$ ipython --no-banner

In [1]: import numpy as np

In [2]: np.set_printoptions(suppress=True, linewidth=100)

In [3]: def rnd(a):
   ...:     return np.round(a, 2) + 0
   ...: 

In [4]: F = np.loadtxt("w.csv", delimiter=",")

In [5]: print(F)
[[ 1.  0.  0.]
 [-1.  1.  0.]
 [-5.  3.  1.]]

In [6]: M2 = F / np.sqrt((F ** 2).mean(axis=1, keepdims=True))

In [7]: print(np.linalg.matrix_rank(F - F.mean(axis=1, keepdims=True)))
2

In [8]: print(rnd(M2[0]))
[1.73 0.   0.  ]

In [9]: print(rnd(F - F.mean(axis=1, keepdims=True)))
[[ 0.67 -0.33 -0.33]
 [-1.    1.    0.  ]
 [-4.67  3.33  1.33]]

In [10]: print(np.linalg.matrix_rank(M2) == np.linalg.matrix_rank(F))
True

In [11]: Q = F.astype(float).copy()

In [12]: for j in range(3):
    ...:     Q[:, j] -= Q[:, :j] @ (Q[:, :j].T @ Q[:, j])
    ...:     Q[:, j] /= np.linalg.norm(Q[:, j])
    ...: 

In [13]: print(rnd(Q))
[[ 0.19  0.82  0.53]
 [-0.19  0.57 -0.8 ]
 [-0.96  0.05  0.27]]

In [14]: print(rnd(Q.T @ Q))
[[1. 0. 0.]
 [0. 1. 0.]
 [0. 0. 1.]]

In [15]: f = np.array([-1, 0])

In [16]: print(np.cross(F[0, :3], F[2, :3]))
[ 0. -1.  3.]

In [17]: print(np.polyval(f, F[0]))
[-1.  0.  0.]

In [18]: M2 = np.array([[-1, 0, 1], [0, 0, 0], [0, 2, -2]])

In [19]: print(np.einsum("ij->j", F))
[-5.  4.  1.]

In [20]: print(M2.T @ F.T)
[[-1.  1.  5.]
 [ 0.  0.  2.]
 [ 1. -1. -7.]]

In [21]: print(np.linalg.matrix_rank(F @ M2))
2

In [22]: print(F @ M2)
[[-1.  0.  1.]
 [ 1.  0. -1.]
 [ 5.  2. -7.]]

In [23]: print(np.einsum("ik,kj->ij", F, M2))
[[-1.  0.  1.]
 [ 1.  0. -1.]
 [ 5.  2. -7.]]

In [24]: data = np.loadtxt("block19.csv", delimiter=",")

In [25]: print(data)
[[ 91. -55.  23.]
 [-55.  94.  72.]
 [ 23.  72. 153.]]

In [26]: blk = np.stack([data, -1 * data, data[::-1]])

In [27]: print(np.einsum("bij,cij->bc", blk, blk))
[[ 58002. -58002.  20349.]
 [-58002.  58002. -20349.]
 [ 20349. -20349.  58002.]]

In [28]: print(np.linalg.matrix_rank(blk))
[3 3 3]

In [29]: vec = np.ones(3)

In [30]: for _ in range(6):
    ...:     vec = data @ vec
    ...:     vec /= np.linalg.norm(vec)
    ...:     print(round(vec @ data @ vec, 2))
    ...: 
191.47
197.71
200.62
201.88
202.42
202.64

In [31]: print(rnd(np.linalg.eigvalsh(data)[-1]))
202.79

In [32]: print(rnd(vec))
[-0.09  0.57  0.82]

In [33]: left, sigma, Vh = np.linalg.svd(data)

In [34]: print(np.argmax(sigma[:-1] / (sigma[1:] + 1e-6)) + 1)
2

In [35]: print(rnd(sigma))
[202.79 129.8    5.41]

In [36]: M2 = left[:, :2] @ np.diag(sigma[:2]) @ Vh[:2]

In [37]: print(rnd(M2))
[[ 89.26 -57.15  24.32]
 [-57.15  91.33  73.64]
 [ 24.32  73.64 152.  ]]

In [38]: print(rnd(np.linalg.norm(data - M2, 2)), rnd(sigma[2]))
5.41 5.41

In [39]: print(rnd(np.linalg.norm(data - M2) / np.linalg.norm(data)))
0.02

In [40]: f, r1 = M2[1], M2[0]

In [41]: print(rnd(f @ f))
17030.59

In [42]: p = (f @ r1) / (f @ f) * f

In [43]: print(rnd(r1 - p))
[ 60.63 -11.4   61.2 ]

In [44]: print(rnd(p))
[ 28.63 -45.75 -36.88]

In [45]: print(rnd(np.linalg.norm(f + r1) ** 2 + np.linalg.norm(f - r1) ** 2))
57712.4

In [46]: print(rnd(np.outer(f, r1)))
[[-5101.52  3266.34 -1389.97]
 [ 8152.78 -5219.97  2221.32]
 [ 6572.87 -4208.4   1790.85]]

In [47]: feats = np.array([[10, 8, -8], [8, 10, -4], [-8, -4, 8]])

In [48]: # equal to its transpose

In [49]: r = np.linalg.matrix_rank(feats)

In [50]: print(r)
2

In [51]: ns = np.linalg.svd(feats)[2][r:].T

In [52]: print(np.allclose(feats @ ns, 0))
True

In [53]: print([int(np.linalg.matrix_rank(feats[:, :j + 1])) for j in range(3)])
[1, 2, 2]

In [54]: print(rnd(feats @ ns))
[[0.]
 [0.]
 [0.]]

In [55]: print(feats[2] @ feats[0])
-176

In [56]: print(rnd(np.linalg.norm(feats[2] - feats[0])))
26.91

In [57]: print(np.linalg.norm(feats, axis=1).argmax())
0

In [58]: print(rnd(np.linalg.norm(feats) ** 2 / np.linalg.norm(feats, 2) ** 2))
1.05

In [59]: print(rnd(np.linalg.norm(feats, 2)))
22.94

In [60]: print(np.allclose(feats[:-1].T @ np.linalg.lstsq(feats[:-1].T, feats[-1])[0], feats[-1]))
True

In [61]: print(np.unique(feats.round(6), axis=0).shape)
(3, 3)

In [62]: print(rnd(feats @ np.linalg.pinv(feats) @ feats))
[[10.  8. -8.]
 [ 8. 10. -4.]
 [-8. -4.  8.]]

In [63]: J = np.load("m.npy")

In [64]: print(J)
[[0 0 1 2]
 [0 0 2 2]
 [0 0 0 1]
 [0 0 0 2]]

In [65]: # null space of dimension 2

In [66]: blk = np.stack([J, 5 * J, J[::-1]])

In [67]: print((blk @ J.T).shape)
(3, 4, 4)

In [68]: print(np.einsum("bij,cij->bc", blk, blk))
[[ 18  90  12]
 [ 90 450  60]
 [ 12  60  18]]

In [69]: print(rnd(np.linalg.norm(blk, axis=(1, 2))))
[ 4.24 21.21  4.24]

In [70]: mat = np.load("data.npy")

In [71]: print(mat)
[[27  6  4  2]
 [ 1  3  0  5]
 [ 5  5 16  6]
 [ 2  4  5  1]]

In [72]: G = mat.T @ mat

In [73]: print(np.allclose(G, G.T))
True

In [74]: print(rnd(np.linalg.eigvalsh(G)[::-1]))
[919.04 256.9   26.59   5.47]

In [75]: print(rnd(np.linalg.svd(mat, compute_uv=False) ** 2))
[919.04 256.9   26.59   5.47]

In [76]: print(G)
[[759 198 198  91]
 [198  86 124  61]
 [198 124 297 109]
 [ 91  61 109  66]]

In [77]: print(np.diag(G))
[759  86 297  66]

In [78]: X = np.array([[0.99, 1.0, -0.98],
    ...:     [-1.0, -0.96, 1.0],
    ...:     [-0.87, -0.69, 0.81],
    ...:     [-0.69, -0.96, 0.72],
    ...:     [0.54, -0.06, -0.42],
    ...:     [-0.97, -0.83, 0.94],
    ...:     [-1.0, -0.98, 0.99],
    ...:     [0.98, -0.08, -0.93],
    ...:     [0.76, -0.1, -0.64],
    ...:     [1.0, 0.98, -0.99]])

In [79]: print(X)
[[ 0.99  1.   -0.98]
 [-1.   -0.96  1.  ]
 [-0.87 -0.69  0.81]
 [-0.69 -0.96  0.72]
 [ 0.54 -0.06 -0.42]
 [-0.97 -0.83  0.94]
 [-1.   -0.98  0.99]
 [ 0.98 -0.08 -0.93]
 [ 0.76 -0.1  -0.64]
 [ 1.    0.98 -0.99]]

In [80]: W2 = X[[0, 5]].astype(float)

In [81]: for _ in range(6):
    ...:     labels = np.linalg.norm(X[:, None] - W2, axis=-1).argmin(axis=1)
    ...:     W2 = np.array([X[labels == j].mean(axis=0) for j in range(2)])
    ...: 

In [82]: print(labels)
[0 1 1 1 0 1 1 0 0 0]

In [83]: print(rnd(W2))
[[ 0.85  0.35 -0.79]
 [-0.91 -0.88  0.89]]

In [84]: print(np.bincount(labels))
[5 5]

In [85]: print(rnd(W2[1] - W2[0]))
[-1.76 -1.23  1.68]

In [86]: print(np.abs(W2[1] - W2[0]).argmax())
0

In [87]: vec = np.array([-1, 2, -3])

In [88]: target = X @ vec

In [89]: print(rnd(np.linalg.solve(X.T @ X, X.T @ target)))
[-1.  2. -3.]

In [90]: rng = np.random.default_rng(76)

In [91]: target = target + 0.05 * rng.normal(size=10)

In [92]: print(rnd(target))
[ 3.92 -3.83 -2.89 -3.36  0.65 -3.59 -3.9   1.72  1.03  3.85]

In [93]: c, *_ = np.linalg.lstsq(X, target)

In [94]: print(rnd(c))
[-0.83  1.9  -2.89]

In [95]: print([round(float(np.linalg.norm(np.linalg.solve(X.T @ X + lam * np.eye(3), X.T @ target))), 2) for lam in (0, 1, 10, 100)])
[3.56, 2.17, 1.46, 0.36]

In [96]: print(rnd(np.linalg.norm(target - X @ c)))
0.13

In [97]: M2 = np.array([[5, 0, -6, 5], [-6, -7, 7, 2], [-5, -9, 7, -5], [4, 3, 9, 9]])

In [98]: E = M2 + M2.T

In [99]: print(E)
[[ 10  -6 -11   9]
 [ -6 -14  -2   5]
 [-11  -2  14   4]
 [  9   5   4  18]]

In [100]: print(np.all(np.linalg.eigvalsh(E) > 0))
False

In [101]: print([round(float(np.linalg.det(E[:i, :i])), 2) + 0 for i in range(1, 5)])
[10.0, -176.0, -1074.0, -3547.0]

In [102]: vals, V = np.linalg.eigh(E)

In [103]: vec = np.array([-5, -1, -1, 1])

In [104]: print(rnd(V * np.abs(vals) @ V.T))
[[14.25  5.   -8.5   6.14]
 [ 5.   14.49  4.48 -2.41]
 [-8.5   4.48 15.47  2.32]
 [ 6.14 -2.41  2.32 19.93]]

In [105]: print(np.abs(E).sum(axis=1).max(), rnd(np.abs(vals).max()))
36 25.23

In [106]: print(vec @ E @ vec / (vec @ vec), rnd(vals[0]), rnd(vals[-1]))
-0.5 -18.07 25.23

In [107]: W0 = np.load("test17.npy")

In [108]: print(W0)
[[0 1 0 0]
 [0 0 0 0]
 [0 0 0 0]
 [0 0 0 0]]

In [109]: # column 2 repeats column 0

In [110]: print(np.allclose(W0[:-1].T @ np.linalg.lstsq(W0[:-1].T, W0[-1])[0], W0[-1]))
True

In [111]: print(np.unique(W0.round(6), axis=0).shape)
(2, 4)

In [112]: print(rnd(np.trace(np.linalg.pinv(W0) @ W0)))
1.0

In [113]: left, sigma, Vh = np.linalg.svd(W0)

In [114]: print(sigma)
[1. 0. 0. 0.]

In [115]: print(np.argmax(sigma[:-1] / (sigma[1:] + 1e-6)) + 1)
1

In [116]: M2 = left[:, :1] @ np.diag(sigma[:1]) @ Vh[:1]

In [117]: print(rnd(np.linalg.norm(W0 - M2) / np.linalg.norm(W0)))
0.0

In [118]: print(M2)
[[0. 1. 0. 0.]
 [0. 0. 0. 0.]
 [0. 0. 0. 0.]
 [0. 0. 0. 0.]]

In [119]: print(rnd(np.linalg.svd(W0, compute_uv=False)))
[1. 0. 0. 0.]

In [120]: print(W0 @ W0.T)
[[1 0 0 0]
 [0 0 0 0]
 [0 0 0 0]
 [0 0 0 0]]

In [121]: print(W0.T @ W0)
[[0 0 0 0]
 [0 1 0 0]
 [0 0 0 0]
 [0 0 0 0]]

In [122]: print(rnd(np.linalg.norm(W0, axis=0)))
[0. 1. 0. 0.]

In [123]: print(W0[:, 2] @ W0[:, 3])
0
